>>> import numpy as np
>>> import numpy.linalg as la
>>> np.set_printoptions(suppress=True, linewidth=200)
>>> K = np.loadtxt("x.csv", delimiter=",")
>>> print(K.round(2) + 0)
[[ 0.01  0.05 -0.02 -0.04 -0.04 -0.05 -0.01 -0.06]
 [ 0.05  0.19 -0.07 -0.14 -0.18 -0.2  -0.02 -0.23]
 [-0.02 -0.07  0.03  0.05  0.07  0.07  0.01  0.09]
 [-0.04 -0.14  0.05  0.11  0.13  0.15  0.02  0.18]
 [-0.04 -0.18  0.07  0.13  0.16  0.19  0.02  0.22]
 [-0.05 -0.2   0.07  0.15  0.19  0.21  0.02  0.25]
 [-0.01 -0.02  0.01  0.02  0.02  0.02  0.    0.03]
 [-0.06 -0.23  0.09  0.18  0.22  0.25  0.03  0.29]]
>>> Uu, sigma, vt = la.svd(K)
>>> V = vt[:(sigma > 1e-8).sum()]
>>> rng = np.random.default_rng(66)
>>> vec = K[4] + -1 * K[0] + rng.integers(2) * np.eye(8)[3]
>>> vec.round(2)
array([-0.06, -0.22,  0.08,  1.17,  0.21,  0.24,  0.03,  0.28])
>>> print(np.round(np.diag(V.T @ V), 2) + 0)
[0.01 0.19 0.03 0.11 0.16 0.21 0.   0.29]
>>> np.allclose(V.T @ V @ vec, vec)
False
>>> rank = la.matrix_rank(K)
>>> rank
np.int64(1)
>>> null = la.svd(K)[2][rank:].T
>>> la.matrix_rank(K.T @ K), la.matrix_rank(K @ K.T)
(np.int64(1), np.int64(1))
>>> [int(la.matrix_rank(np.delete(K, i, axis=0))) for i in range(8)]
[1, 1, 1, 1, 1, 1, 1, 1]
>>> np.allclose(K @ null, 0)
True
>>> [int(la.matrix_rank(K[:i])) for i in range(1, len(K) + 1)]
[1, 1, 1, 1, 1, 1, 1, 1]
>>> X = np.load("dump.npy")
>>> X
array([[-0.3,  1.2,  1.1, -1.1,  1.3,  0.2, -0.2,  0.2],
       [ 2. ,  1.1, -0.5, -0.1, -1.1, -2.1, -2.7, -0.7],
       [ 1.2, -0.3,  1.4,  0.4,  0.6,  1.4, -0.9,  0.5],
       [ 0.7,  0. , -0.1, -0.7, -1.2, -0.9, -0.1,  1.6],
       [ 0.1, -1.4, -0.3, -1.1,  0.3, -0.8,  0.1,  0.8],
       [-1.2,  1.2, -0.2,  1.4, -0.6,  0.3,  1.1, -1.4]])
>>> np.count_nonzero(X)
np.int64(47)
>>> X.shape
(6, 8)
>>> np.zeros(6, 8)
Traceback (most recent call last):
  File "<python-input-23>", line 1, in <module>
    np.zeros(6, 8)
    ~~~~~~~~^^^^^^
TypeError: Cannot interpret '8' as a data type
>>> np.unravel_index(np.abs(X).argmax(), X.shape)
(np.int64(1), np.int64(6))
>>> np.round(np.diff(X, axis=0), 2)
array([[ 2.3, -0.1, -1.6,  1. , -2.4, -2.3, -2.5, -0.9],
       [-0.8, -1.4,  1.9,  0.5,  1.7,  3.5,  1.8,  1.2],
       [-0.5,  0.3, -1.5, -1.1, -1.8, -2.3,  0.8,  1.1],
       [-0.6, -1.4, -0.2, -0.4,  1.5,  0.1,  0.2, -0.8],
       [-1.3,  2.6,  0.1,  2.5, -0.9,  1.1,  1. , -2.2]])
>>> np.round(X.sum(axis=1), 2)
array([ 2.4, -4.1,  4.3, -0.7, -2.3,  0.6])
